>>> import numpy as np
>>> np.set_printoptions(precision=2, suppress=True, linewidth=140, legacy="1.25")
>>> F = np.load("mat.npy")
>>> print(F)
[[-2  0  5]
 [-3  4 -4]
 [-2  0  5]
 [ 5 -5  4]]
>>> Uu, sigma, VT = np.linalg.svd(F, full_matrices=False)
>>> print(np.abs(Uu[:, 0]).round(6).argmax())
3
>>> print(sigma)
[10.75  7.02  0.32]
>>> print(sigma / sigma[0])
[1.   0.65 0.03]
>>> O, R = np.linalg.qr(F)
>>> print(round(float(np.trace(O @ O.T)), 2))
3.0
>>> print(np.round(O @ R, 2) + 0)
[[-2.  0.  5.]
 [-3.  4. -4.]
 [-2.  0.  5.]
 [ 5. -5.  4.]]
>>> print(round(abs(R[0, 0]), 2), np.round(np.linalg.norm(F[:, 0]), 2))
6.48 6.48
>>> print(R)
[[ 6.48 -5.71  1.85]
 [ 0.   -2.9   8.77]
 [ 0.    0.   -1.28]]
>>> print(O)
[[-0.31  0.61 -0.19]
 [-0.46 -0.47 -0.75]
 [-0.31  0.61 -0.19]
 [ 0.77  0.21 -0.6 ]]
>>> print(round(np.log10(np.linalg.cond(F))))
2
>>> print([round(float(x), 2) for x in np.linalg.svd(F, compute_uv=False)[:3]])
[10.75, 7.02, 0.32]
>>> print(np.linalg.svd(F, compute_uv=False))
[10.75  7.02  0.32]
>>> print(np.diff(F, axis=0))
[[-1  4 -9]
 [ 1 -4  9]
 [ 7 -5 -1]]
>>> print(np.count_nonzero(F))
10
>>> print(np.linalg.matrix_rank(F))
3
>>> print(F.sum(axis=1))
[ 3 -3  3  4]
>>> print(F.sum(axis=0))
[-2 -1 10]
>>> print(F.mean(axis=0))
[-0.5  -0.25  2.5 ]
>>> x = np.array([0, 2, 2])
>>> rhs = F @ x
>>> print(np.round(np.linalg.solve(F.T @ F, F.T @ rhs), 2) + 0)
[0. 2. 2.]
>>> print(rhs)
[10  0 10 -2]
>>> print(np.round(np.linalg.pinv(F) @ F, 2) + 0)
[[1. 0. 0.]
 [0. 1. 0.]
 [0. 0. 1.]]
>>> print(np.round(np.linalg.lstsq(F, rhs)[0], 2) + 0)
[0. 2. 2.]
>>> rng = np.random.default_rng(83)
>>> rhs = rhs + 0.02 * rng.normal(size=4)
>>> print(rhs)
[ 9.97 -0.01 10.   -1.99]
>>> b, *_ = np.linalg.lstsq(F, rhs)
>>> print(b)
[-0.01  1.99  1.99]
>>> print([round(float(np.linalg.norm(np.linalg.solve(F.T @ F + lam * np.eye(3), F.T @ rhs))), 2) for lam in (0, 1, 10, 100)])
[2.82, 1.95, 1.66, 0.67]
>>> print(np.round(np.linalg.norm(rhs - F @ b), 2))
0.02
>>> K = np.load("block12.npy")
>>> print(K)
[[-4 -5 -5 -4 -5 -4 -6]
 [ 8  7  7  8  7  8  6]
 [ 5  4  4  5  4  5  3]
 [ 0 -1 -1  0 -1  0 -2]]
>>> print(np.linalg.lstsq(K[:-1].T, K[-1])[2])
2
>>> print(np.round(K @ np.linalg.pinv(K) @ K, 2) + 0)
[[-4. -5. -5. -4. -5. -4. -6.]
 [ 8.  7.  7.  8.  7.  8.  6.]
 [ 5.  4.  4.  5.  4.  5.  3.]
 [ 0. -1. -1.  0. -1.  0. -2.]]
>>> Uu, sigma, VT = np.linalg.svd(K)
>>> print(sigma.round(2) + 0)
[25.7   3.51  0.    0.  ]
>>> print(np.argmax(sigma[:-1] / (sigma[1:] + 1e-6)) + 1)
2
>>> out = Uu[:, :2] @ np.diag(sigma[:2]) @ VT[:2]
>>> print(np.linalg.matrix_rank(K, rtol=0.05))
2
>>> print(np.round(np.abs(K - out).max(), 2))
0.0
>>> print(np.linalg.matrix_rank(out))
2
>>> print(round(np.linalg.norm(K - out, 2), 2), np.round(sigma[2], 2))
0.0 0.0
>>> print(np.round(np.linalg.norm(K - out) / np.linalg.norm(K), 2))
0.0
>>> rk = np.linalg.matrix_rank(K)
>>> print(rk)
2
>>> N = np.linalg.svd(K)[2][rk:].T
>>> print(np.allclose(K @ N, 0))
True
>>> print(N @ N.T)
[[ 0.71 -0.08 -0.08 -0.29 -0.08 -0.29  0.12]
 [-0.08  0.83 -0.17 -0.08 -0.17 -0.08 -0.25]
 [-0.08 -0.17  0.83 -0.08 -0.17 -0.08 -0.25]
 [-0.29 -0.08 -0.08  0.71 -0.08 -0.29  0.13]
 [-0.08 -0.17 -0.17 -0.08  0.83 -0.08 -0.25]
 [-0.29 -0.08 -0.08 -0.29 -0.08  0.71  0.13]
 [ 0.12 -0.25 -0.25  0.13 -0.25  0.13  0.37]]
>>> print([int(np.linalg.matrix_rank(np.delete(K, i, axis=0))) for i in range(4)])
[2, 2, 2, 2]
>>> print([int(np.linalg.matrix_rank(K[:, :j + 1])) for j in range(7)])
[1, 2, 2, 2, 2, 2, 2]
>>> Uu, sigma, VT = np.linalg.svd(K)
>>> V = VT[:(sigma > 1e-8).sum()]
>>> x = K[3] + 2 * K[2] + rng.integers(2) * np.eye(7)[0]
>>> print(x)
[10.  7.  7. 10.  7. 10.  4.]
>>> print(round(np.linalg.norm(x - V.T @ V @ x), 2))
0.0
>>> print(V.T @ V)
[[ 0.29  0.08  0.08  0.29  0.08  0.29 -0.12]
 [ 0.08  0.17  0.17  0.08  0.17  0.08  0.25]
 [ 0.08  0.17  0.17  0.08  0.17  0.08  0.25]
 [ 0.29  0.08  0.08  0.29  0.08  0.29 -0.13]
 [ 0.08  0.17  0.17  0.08  0.17  0.08  0.25]
 [ 0.29  0.08  0.08  0.29  0.08  0.29 -0.13]
 [-0.12  0.25  0.25 -0.13  0.25 -0.13  0.63]]
>>> M = np.load("data.npy")
>>> print(M)
[[0 0 2 0]
 [0 2 0 2]
 [0 0 1 2]
 [0 0 0 2]]
>>> Uu, sigma, VT = np.linalg.svd(M)
>>> print(sigma)
[3.75 2.2  1.45 0.  ]
>>> out = Uu[:, :3] @ np.diag(sigma[:3]) @ VT[:3]
>>> print(np.linalg.matrix_rank(M, rtol=0.05))
3
>>> print(round(float(np.linalg.norm(M - out) / np.linalg.norm(M)), 2))
0.0
>>> print(np.round(np.linalg.norm(M, 2), 2))
3.75
>>> print(M[3] @ M[2])
4
>>> print(round(float(np.linalg.norm(M, 1)), 2), round(float(np.linalg.norm(M, np.inf)), 2))
6.0 4.0
>>> cent = np.array([[3, 3, 1, 4, 1, 5, 1],
...     [5, 3, 1, 5, 5, 3, 0],
...     [5, 0, 4, 0, 4, 3, 3],
...     [4, 0, 2, 5, 5, 5, 2]])
>>> arr = rng.normal(size=(13, 4)) @ cent + np.array([3, 1, 9, 4, 9, 0, 4])
>>> print(arr)
[[ -1.13   5.21   5.22   2.19   1.5   -2.65   0.53]
 [ 10.75   1.09  12.98   9.25  18.43   4.81   6.73]
 [ 10.04   1.72  11.35  12.95  18.71   6.33   5.79]
 [ -2.33  -1.69   7.31   0.56   4.02  -2.29   3.62]
 [  5.42   3.48   8.73   8.81  11.35   3.     3.6 ]
 [ 16.94   7.71  14.45  17.63  20.87  14.     7.95]
 [ -1.31  -3.     7.39  -2.74   7.46  -8.59   2.02]
 [  0.99  -0.07   8.46   3.57   7.04   0.38   4.26]
 [  1.8    0.72   9.51  -3.17   6.16  -5.34   3.45]
 [  0.25  -6.27  12.02  -2.73   7.46  -0.93   8.  ]
 [ 12.06   4.86  11.56  17.47  18.78  11.45   6.36]
 [ -2.42  -4.38  10.48  -1.58   2.21   1.93   7.8 ]
 [ -3.97   0.05   3.65  -1.39   4.19 -10.65  -1.48]]
>>> print(np.abs(np.diag(np.linalg.qr(arr)[1])) > 1e-9)
[ True  True  True  True  True False False]
>>> print(np.linalg.lstsq(arr[:-1].T, arr[-1])[2])
5
>>> print(round(np.trace(np.linalg.pinv(arr) @ arr), 2))
5.0
>>> print(np.allclose(arr[:-1].T @ np.linalg.lstsq(arr[:-1].T, arr[-1])[0], arr[-1]))
True
>>> mat = np.load("m.npy")
>>> print(mat)
[[ 7 -5 -1  4  1  2]
 [ 3 10  4  2 -2  0]
 [-5 -2 20  0 -1 -2]
 [ 3  1  3  5  5  4]
 [-1  1  3  3 14  1]
 [-4  1 -3 -5  0 15]]
>>> out = np.array([[5, 1, -3], [3, 1, -2], [1, 2, 1], [5, 5, 3], [3, 3, -4], [2, 1, 1]])
>>> print(np.einsum("ij,ij->i", mat, mat))
[ 96 133 434  85 217 276]
>>> print(np.linalg.matrix_rank(mat @ out))
3
>>> print(np.einsum("ik,kj->ij", mat, out))
[[ 46  25  -2]
 [ 53  25 -11]
 [-18  28  41]
 [ 69  54  -9]
 [ 60  64 -42]
 [-15 -19   7]]
>>> print(np.linalg.matrix_rank(np.vstack([mat, out.T])))
6
>>> print(mat @ out)
[[ 46  25  -2]
 [ 53  25 -11]
 [-18  28  41]
 [ 69  54  -9]
 [ 60  64 -42]
 [-15 -19   7]]
>>> cov = K.T @ K
>>> print(cov)
[[105  96  96 105  96 105  87]
 [ 96  91  91  96  91  96  86]
 [ 96  91  91  96  91  96  86]
 [105  96  96 105  96 105  87]
 [ 96  91  91  96  91  96  86]
 [105  96  96 105  96 105  87]
 [ 87  86  86  87  86  87  85]]
>>> print(np.diag(cov))
[105  91  91 105  91 105  85]
>>> print(np.linalg.matrix_rank(cov))
2
>>> print(np.allclose(cov, cov.T))
True
>>> print(np.round(np.linalg.eigvalsh(cov)[::-1], 2) + 0)
[660.69  12.31   0.     0.     0.     0.     0.  ]
>>> print(np.round(np.linalg.svd(K, compute_uv=False) ** 2, 2) + 0)
[660.69  12.31   0.     0.  ]
>>> print((mat - mat.T) / 2)
[[ 0.  -4.   2.   0.5  1.   3. ]
 [ 4.   0.   3.   0.5 -1.5 -0.5]
 [-2.  -3.   0.  -1.5 -2.   0.5]
 [-0.5 -0.5  1.5  0.   1.   4.5]
 [-1.   1.5  2.  -1.   0.   0.5]
 [-3.   0.5 -0.5 -4.5 -0.5  0. ]]
>>> print(np.allclose(mat, mat.T))
False
>>> print(mat @ mat)
[[  42  -76  -38   31   52   63]
 [  39   77  117   36  -39    4]
 [-132  -38  400  -17  -35  -81]
 [   3    3   79   34   93   85]
 [ -28   27  113   50  205   33]
 [ -85   46 -112 -114  -28  203]]
>>> print(round(float(np.abs(np.linalg.eigvals(mat)).max()), 2))
20.79
>>> print(np.trace(mat))
71
>>> print(round(np.linalg.det(mat), 2))
880724.0
>>> print(np.allclose(mat @ mat.T, mat.T @ mat))
False
>>> print(np.sort(np.abs(np.linalg.eigvals(mat))))
[ 1.47 11.43 11.43 14.83 14.83 20.79]
